In [1]: import numpy as np

In [2]: np.set_printoptions(suppress=True, linewidth=160)

In [3]: m1 = np.loadtxt("out6.csv", delimiter=",")

In [4]: m1
Out[4]: 
array([[-1.,  0.,  0.],
       [ 3., -1.,  0.],
       [ 3., -2.,  3.]])

In [5]: [int(np.linalg.matrix_rank(np.linalg.matrix_power(m1, p))) for p in range(1, 4)]
Out[5]: [3, 3, 3]

In [6]: np.round(np.sort(np.linalg.eigvals(m1)), 3)
Out[6]: array([-1., -1.,  3.])

In [7]: np.round(np.linalg.matrix_power(m1 - np.diag(np.diag(m1)), 3), 3)
Out[7]: 
array([[0., 0., 0.],
       [0., 0., 0.],
       [0., 0., 0.]])

In [8]: m1 @ m1
Out[8]: 
array([[ 1.,  0.,  0.],
       [-6.,  1.,  0.],
       [ 0., -4.,  9.]])

In [9]: np.prod(np.diag(m1)), round(np.linalg.det(m1), 3)
Out[9]: (np.float64(3.0), np.float64(3.0))

In [10]: Q, R = np.linalg.qr(m1)

In [11]: Q.shape, R.shape
Out[11]: ((3, 3), (3, 3))

In [12]: np.round(Q @ R, 3) + 0
Out[12]: 
array([[-1.,  0.,  0.],
       [ 3., -1.,  0.],
       [ 3., -2.,  3.]])

In [13]: R.round(3)
Out[13]: 
array([[ 4.359, -2.065,  2.065],
       [ 0.   , -0.858,  2.023],
       [ 0.   ,  0.   , -0.802]])

In [14]: np.round(abs(R[0, 0]), 3), np.round(np.linalg.norm(m1[:, 0]), 3)
Out[14]: (np.float64(4.359), np.float64(4.359))

In [15]: Q.round(3)
Out[15]: 
array([[-0.229,  0.552,  0.802],
       [ 0.688, -0.491,  0.535],
       [ 0.688,  0.674, -0.267]])

In [16]: np.round(Q.T @ Q, 3) + 0
Out[16]: 
array([[1., 0., 0.],
       [0., 1., 0.],
       [0., 0., 1.]])

In [17]: np.round(np.abs(np.diag(R)), 3)
Out[17]: array([4.359, 0.858, 0.802])

In [18]: other = np.array([[6, 2, 2, 4], [4, 2, 2, 9], [6, 5, 0, 6], [7, 2, 2, 3]])

In [19]: data = np.triu(other)

In [20]: data
Out[20]: 
array([[6, 2, 2, 4],
       [0, 2, 2, 9],
       [0, 0, 0, 6],
       [0, 0, 0, 3]])

In [21]: Uu, sv, Vh = np.linalg.svd(data)

In [22]: V = Vh[:(sv > 1e-8).sum()]

In [23]: rng = np.random.default_rng(5886)

In [24]: x0 = data[2] + 4 * data[3] + rng.integers(2) * np.eye(4)[1]

In [25]: x0
Out[25]: array([ 0.,  0.,  0., 18.])

In [26]: np.round(np.diag(V.T @ V), 3)
Out[26]: array([1. , 0.5, 0.5, 1. ])

In [27]: np.allclose(V.T @ V @ x0, x0)
Out[27]: True

In [28]: Uu, sv, Vh = np.linalg.svd(data)

In [29]: np.argmax(sv[:-1] / (sv[1:] + 1e-6)) + 1
Out[29]: np.int64(3)

In [30]: sv.round(3) + 0
Out[30]: array([12.578,  5.773,  1.568,  0.   ])

In [31]: other = Uu[:, :3] @ np.diag(sv[:3]) @ Vh[:3]

In [32]: round(float(np.abs(data - other).max()), 3)
Out[32]: 0.0

In [33]: round(np.linalg.norm(data - other) / np.linalg.norm(data), 3)
Out[33]: np.float64(0.0)

In [34]: np.linalg.matrix_rank(data, rtol=0.05)
Out[34]: np.int64(3)

In [35]: feats = np.load("data.npy")

In [36]: feats
Out[36]: 
array([[-3, -4,  0, -9, -3],
       [-4, -3, -4,  0, -9],
       [ 0, -4, -3, -4,  0],
       [-9,  0, -4, -3, -4],
       [-3, -9,  0, -4, -3]])

In [37]: x0 = np.array([-2, 0, 0, -3, 2])

In [38]: target = feats @ x0

In [39]: target
Out[39]: array([ 27, -10,  12,  19,  12])

In [40]: np.round(np.linalg.solve(feats, feats[:, 0]), 3) + 0
Out[40]: array([1., 0., 0., 0., 0.])

In [41]: np.round(np.linalg.solve(feats, target), 3) + 0
Out[41]: array([-2.,  0.,  0., -3.,  2.])

In [42]: np.round(np.linalg.solve(feats, 2 * target), 3) + 0
Out[42]: array([-4.,  0.,  0., -6.,  4.])

In [43]: J = np.load("a.npy")

In [44]: J
Out[44]: 
array([[1, 0, 0, 0, 0],
       [1, 0, 0, 0, 0],
       [0, 1, 1, 0, 0],
       [0, 2, 0, 2, 0],
       [2, 2, 2, 1, 0]])

In [45]: Uu, sv, Vh = np.linalg.svd(J)

In [46]: np.argmax(sv[:-1] / (sv[1:] + 1e-6)) + 1
Out[46]: np.int64(4)

In [47]: sv.round(3)
Out[47]: array([4.305, 2.184, 1.281, 0.235, 0.   ])

In [48]: other = Uu[:, :4] @ np.diag(sv[:4]) @ Vh[:4]

In [49]: np.linalg.matrix_rank(other)
Out[49]: np.int64(4)

In [50]: round(np.linalg.norm(J - other) / np.linalg.norm(J), 3)
Out[50]: np.float64(0.0)

In [51]: round(float(np.linalg.norm(J - other, 2)), 3), sv[4]
Out[51]: (0.0, np.float64(0.0))

In [52]: other.round(3) + 0
Out[52]: 
array([[1., 0., 0., 0., 0.],
       [1., 0., 0., 0., 0.],
       [0., 1., 1., 0., 0.],
       [0., 2., 0., 2., 0.],
       [2., 2., 2., 1., 0.]])
